In [1]: import numpy as np

In [2]: from numpy import linalg as LA

In [3]: np.set_printoptions(suppress=True, linewidth=140)

In [4]: data = np.load("dump.npy")

In [5]: print(data)
[[-2 -1  0  1  2  3]
 [ 4  5  6  7  8  9]
 [10 11 12 13 14 15]
 [16 17 18 19 20 21]
 [22 23 24 25 26 27]
 [28 29 30 31 32 33]]

In [6]: r = LA.matrix_rank(data)

In [7]: print(r)
2

In [8]: N = LA.svd(data)[2][r:].T

In [9]: print(N.shape)
(6, 4)

In [10]: print(LA.matrix_rank(data.T @ data), LA.matrix_rank(data @ data.T))
2 2

In [11]: print([int(LA.matrix_rank(data[:, :j + 1])) for j in range(6)])
[1, 2, 2, 2, 2, 2]

In [12]: print([int(LA.matrix_rank(data[:i])) for i in range(1, len(data) + 1)])
[1, 2, 2, 2, 2, 2]

In [13]: Uu, sv, Vh = LA.svd(data)

In [14]: V = Vh[:(sv > 1e-8).sum()]

In [15]: rng = np.random.default_rng(95)

In [16]: x = data[1] + 5 * data[0] + rng.integers(2) * np.eye(6)[2]

In [17]: print(x)
[-6.  0.  6. 12. 18. 24.]

In [18]: print(round(float(LA.norm(x - V.T @ V @ x)), 2))
0.0

In [19]: print(np.allclose(V.T @ V @ x, x))
True

In [20]: out = data[0, 0] * data[1:] - np.outer(data[1:, 0], data[0])

In [21]: print(out)
[[   0   -6  -12  -18  -24  -30]
 [   0  -12  -24  -36  -48  -60]
 [   0  -18  -36  -54  -72  -90]
 [   0  -24  -48  -72  -96 -120]
 [   0  -30  -60  -90 -120 -150]]

In [22]: print(np.flatnonzero(~out.round(6).any(axis=1)))
[]

In [23]: print(LA.matrix_rank(out), LA.matrix_rank(data))
1 2

In [24]: Uu, sv, Vh = LA.svd(out)

In [25]: V = Vh[:(sv > 1e-8).sum()]

In [26]: x = out[2] + -1 * out[3] + rng.integers(2) * np.eye(6)[3]

In [27]: print(x)
[ 0.  6. 12. 19. 24. 30.]

In [28]: print(LA.matrix_rank(np.vstack([out, x])))
2

In [29]: print(np.round(np.diag(V.T @ V), 2))
[0.   0.02 0.07 0.16 0.29 0.45]

In [30]: print(np.allclose(V.T @ V @ x, x))
False

In [31]: K = np.load("m.npy")

In [32]: print(K)
[[1 0 3 0 3 2]
 [0 1 0 1 0 0]
 [3 0 2 0 1 1]
 [0 2 0 0 0 0]
 [0 0 0 0 1 2]
 [1 0 1 0 2 3]]

In [33]: print(K[3] @ K[0])
0

In [34]: print(np.round(LA.norm(K, axis=1), 2))
[4.8  1.41 3.87 2.   2.24 3.87]

In [35]: print(LA.norm(K, axis=1).argmax())
0

In [36]: LA.norm(K, axis=2)
AxisError: axis 2 is out of bounds for array of dimension 2


In [37]: print(round(float(LA.norm(K, 1)), 2), np.round(LA.norm(K, np.inf), 2))
8.0 9.0

In [38]: f, g = K[1], K[3]

In [39]: print(f @ f)
2

In [40]: print(f @ g)
2

In [41]: pr = (f @ g) / (f @ f) * f

In [42]: print(LA.matrix_rank(np.outer(f, g)))
1

In [43]: print(g - pr)
[ 0.  1.  0. -1.  0.  0.]

In [44]: O, R = LA.qr(K)

In [45]: print(np.round(np.abs(np.diag(R)), 2))
[3.32 2.24 2.22 0.89 1.58 0.09]

In [46]: print(round(abs(R[0, 0]), 2), round(LA.norm(K[:, 0]), 2))
3.32 3.32

In [47]: print(np.round(np.trace(O @ O.T), 2))
6.0

In [48]: print(np.round(O.T @ O, 2) + 0)
[[1. 0. 0. 0. 0. 0.]
 [0. 1. 0. 0. 0. 0.]
 [0. 0. 1. 0. 0. 0.]
 [0. 0. 0. 1. 0. 0.]
 [0. 0. 0. 0. 1. 0.]
 [0. 0. 0. 0. 0. 1.]]

In [49]: m1 = np.load("data.npy")

In [50]: print(m1)
[[ 2  2  2]
 [ 2  0 -5]
 [ 2 -5  0]]

In [51]: out = m1[0, 0] * m1[1:] - np.outer(m1[1:, 0], m1[0])

In [52]: print(out)
[[  0  -4 -14]
 [  0 -14  -4]]

In [53]: print(LA.matrix_rank(out), LA.matrix_rank(m1))
2 3

In [54]: print(np.flatnonzero(~out.round(6).any(axis=1)))
[]

In [55]: F = np.loadtxt("block19.csv", delimiter=",")

In [56]: print(F)
[[-1.  1.  1.  1.]
 [ 1. -1.  1.  1.]
 [ 1.  1. -1.  1.]
 [ 1.  1.  1. -1.]]

In [57]: print(np.round(LA.pinv(F), 2))
[[-0.25  0.25  0.25  0.25]
 [ 0.25 -0.25  0.25  0.25]
 [ 0.25  0.25 -0.25  0.25]
 [ 0.25  0.25  0.25 -0.25]]

In [58]: print(F.T @ F)
[[4. 0. 0. 0.]
 [0. 4. 0. 0.]
 [0. 0. 4. 0.]
 [0. 0. 0. 4.]]

In [59]: print(np.round(LA.svd(F, compute_uv=False), 2))
[2. 2. 2. 2.]

In [60]: print(np.round(LA.norm(F, axis=0), 2))
[2. 2. 2. 2.]

In [61]: w, V = LA.eigh(F)

In [62]: print(w.sum(), np.trace(F))
-4.0 -4.0

In [63]: print(w.round(2))
[-2. -2. -2.  2.]

In [64]: print((w > 1e-8).sum(), (w < -1e-8).sum())
1 3

In [65]: print(np.round(V.T @ F @ V, 2) + 0)
[[-2.  0.  0.  0.]
 [ 0. -2.  0.  0.]
 [ 0.  0. -2.  0.]
 [ 0.  0.  0.  2.]]

In [66]: print(np.round(LA.eigvalsh(F @ F), 2))
[4. 4. 4. 4.]

In [67]: print(np.round(V @ np.diag(w) @ V.T, 2))
[[-1.  1.  1.  1.]
 [ 1. -1.  1.  1.]
 [ 1.  1. -1.  1.]
 [ 1.  1.  1. -1.]]

In [68]: print(np.round(LA.eigvalsh(F + 5 * np.eye(4)), 2))
[3. 3. 3. 7.]

In [69]: idx = rng.permutation(4)

In [70]: print(idx)
[1 2 0 3]

In [71]: out = F[idx][:, idx]

In [72]: print(np.diag(out))
[-1. -1. -1. -1.]

In [73]: print(np.round(np.sort(np.abs(LA.eigvals(out))), 2))
[2. 2. 2. 2.]

In [74]: print(round(float(LA.det(out)), 2), round(LA.det(F[idx]), 2))
-16.0 -16.0

In [75]: w, V = LA.eigh(F)

In [76]: x = np.array([1, 2, 3, 5])

In [77]: print(np.abs(F).sum(axis=1).max(), np.abs(w).max())
4.0 2.0

In [78]: print(np.round(V * np.abs(w) @ V.T, 2) + 0)
[[2. 0. 0. 0.]
 [0. 2. 0. 0.]
 [0. 0. 2. 0.]
 [0. 0. 0. 2.]]

In [79]: print(np.round(LA.eigvalsh(F[1:, 1:]), 2))
[-2. -2.  1.]

In [80]: print(x @ F @ x)
43.0

In [81]: print((np.sign(V[:, -1].round(6)) == np.sign(V[0, -1].round(6))).astype(int))
[1 1 1 1]

In [82]: print(np.round(V * np.maximum(w, 0) @ V.T, 2))
[[0.5 0.5 0.5 0.5]
 [0.5 0.5 0.5 0.5]
 [0.5 0.5 0.5 0.5]
 [0.5 0.5 0.5 0.5]]

In [83]: f = np.array([-3, 2, 0, 1]) + 0.5

In [84]: A = np.eye(4) - 2 * np.outer(f, f) / (f @ f)

In [85]: print(A.round(2))
[[ 0.17  0.83  0.17  0.5 ]
 [ 0.83  0.17 -0.17 -0.5 ]
 [ 0.17 -0.17  0.97 -0.1 ]
 [ 0.5  -0.5  -0.1   0.7 ]]

In [86]: print(np.all(LA.eigvalsh(A) > 0))
False

In [87]: print([round(float(LA.det(A[:i, :i])), 2) + 0 for i in range(1, 5)])
[0.17, -0.67, -0.7, -1.0]

In [88]: print(round(float(LA.eigvalsh(A).min()), 2))
-1.0

In [89]: W0 = np.load("out10.npy")

In [90]: print(W0.round(2))
[[-0.21  0.21  0.46 -0.3  -0.78]
 [ 0.   -0.13 -0.85 -0.05 -0.51]
 [-0.84 -0.28 -0.08 -0.38  0.25]
 [ 0.42 -0.77  0.18 -0.44 -0.05]
 [-0.26 -0.52  0.18  0.75 -0.25]]

In [91]: x = np.array([0, 4, -2, 0, -5])

In [92]: print([p for p in range(1, 25) if np.allclose(LA.matrix_power(W0, p), np.eye(5))])
[]

In [93]: f, g = W0[4], W0[1]

In [94]: print(np.round(f @ f, 2))
1.0

In [95]: print(round(float(f @ g), 2))
0.0

In [96]: pr = (f @ g) / (f @ f) * f

In [97]: print(round(float(LA.norm(f + g) ** 2 + LA.norm(f - g) ** 2), 2))
4.0

In [98]: print(round(float((g - pr) @ f), 2))
0.0

In [99]: print(pr.round(2) + 0)
[0. 0. 0. 0. 0.]

In [100]: print(LA.matrix_rank(np.outer(f, g)))
1

In [101]: print(np.round(LA.pinv(W0), 2))
[[-0.21  0.   -0.84  0.42 -0.26]
 [ 0.21 -0.13 -0.28 -0.77 -0.52]
 [ 0.46 -0.85 -0.08  0.18  0.18]
 [-0.3  -0.05 -0.38 -0.44  0.75]
 [-0.78 -0.51  0.25 -0.05 -0.25]]

In [102]: print(np.round(W0[:, 0] @ W0[:, 1], 2))
0.0

In [103]: print(np.round(W0 @ W0.T, 2) + 0)
[[1. 0. 0. 0. 0.]
 [0. 1. 0. 0. 0.]
 [0. 0. 1. 0. 0.]
 [0. 0. 0. 1. 0.]
 [0. 0. 0. 0. 1.]]

In [104]: print(np.round(W0.T @ W0, 2) + 0)
[[1. 0. 0. 0. 0.]
 [0. 1. 0. 0. 0.]
 [0. 0. 1. 0. 0.]
 [0. 0. 0. 1. 0.]
 [0. 0. 0. 0. 1.]]

In [105]: assert W0 == W0.T
ValueError: The truth value of an array with more than one element is ambiguous. Use a.any() or a.all()


In [106]: print(np.round((W0 + W0.T) / 2, 2))
[[-0.21  0.11 -0.19  0.06 -0.52]
 [ 0.11 -0.13 -0.56 -0.41 -0.51]
 [-0.19 -0.56 -0.08 -0.1   0.22]
 [ 0.06 -0.41 -0.1  -0.44  0.35]
 [-0.52 -0.51  0.22  0.35 -0.25]]

In [107]: print(np.round(np.sort(np.abs(LA.eigvals(W0))), 2))
[1. 1. 1. 1. 1.]

In [108]: print(np.round(LA.matrix_power(W0, 3), 2))
[[ 0.14  0.28 -0.48  0.79 -0.21]
 [-0.25  0.12 -0.11 -0.3  -0.91]
 [ 0.22 -0.84  0.24  0.33 -0.3 ]
 [-0.58 -0.44 -0.65 -0.08  0.21]
 [-0.73  0.11  0.53  0.41  0.02]]

In [109]: print(np.allclose(W0 @ W0.T, W0.T @ W0))
True

In [110]: x = np.array([1, 1, 6, 1, 4])

In [111]: rhs = W0 @ x

In [112]: print(rhs.round(2))
[-0.66 -7.32 -1.02  0.06  0.09]

In [113]: print(np.round(LA.solve(W0, rhs), 2))
[1. 1. 6. 1. 4.]

In [114]: print(np.round(LA.solve(W0, W0[:, 0]), 2) + 0)
[1. 0. 0. 0. 0.]

In [115]: print(np.round(LA.solve(W0, 5 * rhs), 2))
[ 5.  5. 30.  5. 20.]

In [116]: feats = np.load("sample14.npy")

In [117]: print(feats.round(2) + 0)
[[-0.15 -0.16 -0.69  0.36  0.36 -0.46]
 [-0.15 -0.29  0.14 -0.29  0.82  0.35]
 [-0.3  -0.66 -0.29 -0.45 -0.43  0.08]
 [-0.75  0.04  0.48  0.06  0.   -0.44]
 [-0.3  -0.19  0.01  0.7  -0.13  0.6 ]
 [-0.45  0.65 -0.43 -0.29 -0.02  0.32]]

In [118]: idx = rng.permutation(3)

In [119]: print(idx)
[2 0 1]

In [120]: out = m1[idx][:, idx]

In [121]: print(np.trace(out))
2

In [122]: print(out)
[[ 0  2 -5]
 [ 2  2  2]
 [-5  2  0]]

In [123]: print(round(LA.det(out), 2), round(LA.det(m1[idx]), 2))
-90.0 -90.0

In [124]: out = feats / LA.norm(feats, axis=1, keepdims=True)

In [125]: C2 = out @ out.T

In [126]: print(C2[3].round(2) + 0)
[0. 0. 0. 1. 0. 0.]

In [127]: print(np.degrees(np.arccos(np.clip(C2[3, 0], -1, 1))))
90.0

In [128]: print(C2.round(2) + 0)
[[1. 0. 0. 0. 0. 0.]
 [0. 1. 0. 0. 0. 0.]
 [0. 0. 1. 0. 0. 0.]
 [0. 0. 0. 1. 0. 0.]
 [0. 0. 0. 0. 1. 0.]
 [0. 0. 0. 0. 0. 1.]]

In [129]: print(np.argwhere(np.triu(np.abs(C2) > 0.95, 1)))
[]

In [130]: print(np.round(LA.norm(out, axis=1), 2))
[1. 1. 1. 1. 1. 1.]

In [131]: O, V = LA.qr(feats[:, :3])[0], LA.qr(feats[:, 3:])[0]

In [132]: sv = LA.svd(O.T @ V, compute_uv=False)

In [133]: print((sv > 0.9).sum())
0

In [134]: print(np.round(np.degrees(np.arccos(sv.clip(0, 1))), 2))
[90. 90. 90.]

In [135]: print(round(float(LA.norm(O @ O.T - V @ V.T, 2)), 2))
1.0

In [136]: out = np.array([[-1, 1], [1, 0], [-1, -1], [-2, -2], [-2, 0], [2, -1]])

In [137]: W2 = np.array([[1, 0, 3, 2], [-2, 0, -1, -2]])

In [138]: X = out @ W2 + 0.02 * rng.normal(size=(6, 4))

In [139]: print(X.round(2) + 0)
[[-3.01  0.03 -3.98 -3.99]
 [ 1.01 -0.02  3.    2.  ]
 [ 0.95  0.02 -1.99  0.  ]
 [ 2.02 -0.01 -3.99 -0.01]
 [-1.98  0.   -5.99 -4.  ]
 [ 3.97 -0.03  6.99  6.01]]

In [140]: print(np.einsum("ii->", m1))
2

In [141]: print(np.round(np.poly(m1), 2))
[  1.  -2. -33.  90.]

In [142]: print(np.kron(np.eye(2, dtype=int), m1))
[[ 2  2  2  0  0  0]
 [ 2  0 -5  0  0  0]
 [ 2 -5  0  0  0  0]
 [ 0  0  0  2  2  2]
 [ 0  0  0  2  0 -5]
 [ 0  0  0  2 -5  0]]

In [143]: print(np.round(LA.det(m1[::-1]), 2))
90.0

In [144]: print(round(float(LA.eigvals(m1).sum().real), 2))
2.0

In [145]: def softmax(z):
     ...:     e = np.exp(z - z.max(axis=-1, keepdims=True))
     ...:     return e / e.sum(axis=-1, keepdims=True)
     ...: 

In [146]: print(np.round(softmax(X[3]), 2) + 0)
[0.79 0.1  0.   0.1 ]

In [147]: att = X @ X.T / np.sqrt(4)

In [148]: print(np.round(softmax(att), 2) + 0)
[[0.08 0.   0.   0.   0.92 0.  ]
 [0.   0.   0.   0.   0.   1.  ]
 [0.04 0.   0.04 0.44 0.48 0.  ]
 [0.   0.   0.   0.5  0.49 0.  ]
 [0.01 0.   0.   0.   0.99 0.  ]
 [0.   0.   0.   0.   0.   1.  ]]
